% python3 -q
>>> import numpy as np
>>> from numpy import linalg as LA
>>> np.set_printoptions(precision=2, suppress=True, linewidth=140)
>>> J = np.load("test1.npy")
>>> print(J)
[[-4 -2  0  2]
 [-2 -1  0  1]
 [-6 -3  0  3]
 [ 0  0  0  0]]
>>> vec = np.array([4, 5, 0, 4])
>>> a = np.maximum(J @ vec, 0)
>>> print(np.tanh(J @ vec))
[-1. -1. -1.  0.]
>>> print(J.T @ a)
[0 0 0 0]
>>> print(np.maximum(J @ (3 * vec), 0))
[0 0 0 0]
>>> print(J * (a > 1e-9)[:, None])
[[0 0 0 0]
 [0 0 0 0]
 [0 0 0 0]
 [0 0 0 0]]
>>> print(np.flatnonzero(a > 1e-9))
[]
>>> F = np.load("out2.npy")
>>> print(F)
[[-0.48 -0.75 -1.75]
 [-0.05  0.3   0.46]
 [-0.59  0.82 -1.15]
 [-1.64 -0.42  0.63]
 [-2.57  0.39  1.76]
 [ 1.64  0.77  0.29]
 [-6.99  0.18 -1.96]
 [ 6.23 -0.2  -0.6 ]
 [ 1.66  0.43  0.56]
 [-2.21  0.01 -0.68]
 [-3.16  0.09  1.3 ]
 [ 1.36  0.85 -0.23]
 [ 0.74  1.13 -0.79]]
>>> vec = np.array([2, 1, -8])
>>> y = F @ vec
>>> b, lr = np.zeros(3), 1 / LA.norm(F, 2) ** 2
>>> for i in range(60):
...     b -= lr * F.T @ (F @ b - y)
...     if i % 10 == 0: print(i, round(LA.norm(F @ b - y), 2))
... 
0 27.64
10 7.19
20 2.08
30 0.85
40 0.51
50 0.34
>>> print(round(LA.cond(F), 2))
5.17
>>> print(b)
[ 2.    0.89 -8.  ]
>>> m1 = np.load("m.npy")
>>> print(m1)
[[-6 -6 -6 -8]
 [ 0  5 -5  9]
 [ 0  0  6 -4]
 [ 0  0  0 -2]]
>>> O, Rm = LA.qr(m1)
>>> print(O.T @ O)
[[1. 0. 0. 0.]
 [0. 1. 0. 0.]
 [0. 0. 1. 0.]
 [0. 0. 0. 1.]]
>>> print(Rm)
[[-6. -6. -6. -8.]
 [ 0.  5. -5.  9.]
 [ 0.  0.  6. -4.]
 [ 0.  0.  0. -2.]]
>>> M = np.loadtxt("a.csv", delimiter=",")
>>> print(M)
[[ -0.39   5.86  33.04]
 [ -0.83   6.61  -3.28]
 [ -0.02   6.52 -17.93]
 [  0.73   0.22  -0.42]
 [ -0.64   0.44   3.18]
 [ -0.58  12.16 -46.65]
 [ -1.14  -1.08  16.05]
 [  0.68  -3.42  30.78]
 [  0.65  -2.72   1.67]
 [ -1.29   1.02  37.31]
 [  0.96   4.6   -5.69]
 [  0.2    2.21 -20.11]
 [  0.52   5.07 -18.25]
 [  0.85  -0.48 -50.88]
 [ -0.73   0.62 -21.44]
 [  0.21   0.35 -42.2 ]
 [ -0.69   2.77 -25.48]
 [ -0.84   2.64  11.42]
 [ -0.68   0.04  13.69]
 [ -0.95  -1.85 -12.62]
 [  0.49   0.23  -8.92]
 [ -1.05   0.13  -1.3 ]
 [  1.62   6.15   5.97]
 [  0.69  -2.14  -4.85]
 [ -0.3   -2.91  41.76]
 [ -0.33  -3.6  -12.35]
 [  0.75   0.99 -34.28]]
>>> Xc = M - M.mean(axis=0)
>>> V = LA.svd(Xc)[2][:1]
>>> B = Xc - Xc @ V.T @ V
>>> print(np.round(np.diag(V.T @ V), 2) + 0)
[0. 0. 1.]
>>> print(np.round(LA.norm(B) / LA.norm(Xc), 2))
0.15
>>> print(np.cov(Xc @ V.T, rowvar=False))
597.437199712569
>>> dist = LA.norm(M[:, None] - M[None], axis=-1)
>>> print(dist[:5, :5])
[[ 0.   36.33 50.98 33.95 30.35]
 [36.33  0.   14.67  7.17  8.94]
 [50.98 14.67  0.   18.62 21.98]
 [33.95  7.17 18.62  0.    3.86]
 [30.35  8.94 21.98  3.86  0.  ]]
>>> print(dist.shape)
(27, 27)
